In [1]: import numpy as np

In [2]: import numpy.linalg as la

In [3]: np.set_printoptions(precision=2, suppress=True, linewidth=160, floatmode="fixed")

In [4]: E = np.loadtxt("out7.csv", delimiter=",")

In [5]: E
Out[5]: 
array([[  1.00,  -3.00,   9.00, -27.00],
       [  1.00,  -2.00,   4.00,  -8.00],
       [  1.00,  -1.00,   1.00,  -1.00],
       [  1.00,   0.00,   0.00,   0.00],
       [  1.00,   1.00,   1.00,   1.00],
       [  1.00,   2.00,   4.00,   8.00],
       [  1.00,   3.00,   9.00,  27.00],
       [  1.00,   4.00,  16.00,  64.00],
       [  1.00,   5.00,  25.00, 125.00],
       [  1.00,   6.00,  36.00, 216.00]])

In [6]: round(np.log10(la.cond(E)))
Out[6]: 2

In [7]: round(float(la.norm(E, 2) / la.norm(E)), 2)
Out[7]: 1.0

In [8]: la.cond(E) > 100
Out[8]: np.True_

In [9]: other = np.array([[1, 0, 0, 2, 1],
   ...:     [1, 0, 1, 1, 3],
   ...:     [2, 0, 3, 3, 1],
   ...:     [0, 0, 2, 3, 2],
   ...:     [1, 3, 1, 3, 0]])

In [10]: other[-1] = other[0]

In [11]: A = other + 0.05 * np.eye(5)

In [12]: A
Out[12]: 
array([[1.05, 0.00, 0.00, 2.00, 1.00],
       [1.00, 0.05, 1.00, 1.00, 3.00],
       [2.00, 0.00, 3.05, 3.00, 1.00],
       [0.00, 0.00, 2.00, 3.05, 2.00],
       [1.00, 0.00, 0.00, 2.00, 1.05]])

In [13]: np.round(la.norm(A, 2), 2)
Out[13]: np.float64(7.35)

In [14]: la.norm(A, axis=1).argmax()
Out[14]: np.int64(2)

In [15]: la.norm(A, axis=0)
Out[15]: array([2.67, 0.05, 3.78, 5.23, 4.01])

In [16]: round(la.norm(A, "nuc"), 2)
Out[16]: np.float64(12.94)

In [17]: A[1] @ A[4]
Out[17]: np.float64(6.15)

In [18]: vec = np.array([3, -1, -2, 2, -5])

In [19]: a = np.maximum(A @ vec, 0)

In [20]: A.T @ a
Out[20]: array([ 5.81,  0.00,  2.75, 10.50,  4.89])

In [21]: np.maximum(A @ (3 * vec), 0)
Out[21]: array([6.45, 0.00, 2.70, 0.00, 5.25])
